$ python -q
>>> import numpy as np
>>> np.set_printoptions(precision=2, suppress=True, linewidth=120, legacy="1.25")
>>> feats = np.array([[-1.72, 0.59, -0.2],
...     [-1.71, 0.62, -0.18],
...     [1.69, -0.61, 0.19],
...     [3.43, -1.23, 0.37],
...     [0.04, 0.03, 0.0],
...     [-1.68, 0.59, -0.2],
...     [-3.39, 1.15, -0.44],
...     [3.39, -1.21, 0.4],
...     [-1.71, 0.64, -0.2],
...     [-0.02, 0.0, 0.0],
...     [-3.39, 1.19, -0.38],
...     [-1.7, 0.6, -0.2],
...     [3.39, -1.19, 0.39],
...     [1.72, -0.6, 0.2],
...     [-1.71, 0.62, -0.17],
...     [0.02, -0.03, 0.02],
...     [3.42, -1.17, 0.42],
...     [1.7, -0.62, 0.2],
...     [-3.42, 1.18, -0.38],
...     [1.72, -0.6, 0.18],
...     [0.02, 0.01, -0.01]])
>>> np.linalg.cond(feats) > 100
True
>>> np.round(np.linalg.norm(feats, 2) / np.linalg.norm(feats), 2)
1.0
>>> np.abs(np.linalg.svd(feats)[2][-1])
array([0.26, 0.47, 0.84])
>>> round(np.log10(np.linalg.cond(feats)))
2
>>> q, r_ = np.linalg.qr(feats)
>>> np.round(q @ r_, 2) + 0
array([[-1.72,  0.59, -0.2 ],
       [-1.71,  0.62, -0.18],
       [ 1.69, -0.61,  0.19],
       [ 3.43, -1.23,  0.37],
       [ 0.04,  0.03,  0.  ],
       [-1.68,  0.59, -0.2 ],
       [-3.39,  1.15, -0.44],
       [ 3.39, -1.21,  0.4 ],
       [-1.71,  0.64, -0.2 ],
       [-0.02,  0.  ,  0.  ],
       [-3.39,  1.19, -0.38],
       [-1.7 ,  0.6 , -0.2 ],
       [ 3.39, -1.19,  0.39],
       [ 1.72, -0.6 ,  0.2 ],
       [-1.71,  0.62, -0.17],
       [ 0.02, -0.03,  0.02],
       [ 3.42, -1.17,  0.42],
       [ 1.7 , -0.62,  0.2 ],
       [-3.42,  1.18, -0.38],
       [ 1.72, -0.6 ,  0.18],
       [ 0.02,  0.01, -0.01]])
>>> round(np.trace(q @ q.T), 2)
3.0
>>> q.shape, r_.shape
((21, 3), (3, 3))
>>> np.round(q.T @ q, 2) + 0
array([[1., 0., 0.],
       [0., 1., 0.],
       [0., 0., 1.]])
>>> np.abs(np.diag(r_))
array([10.5 ,  0.1 ,  0.07])
>>> r_
array([[10.5 , -3.69,  1.21],
       [ 0.  , -0.1 , -0.03],
       [ 0.  ,  0.  , -0.07]])
>>> np.allclose(r_.T @ r_, feats.T @ feats)
True
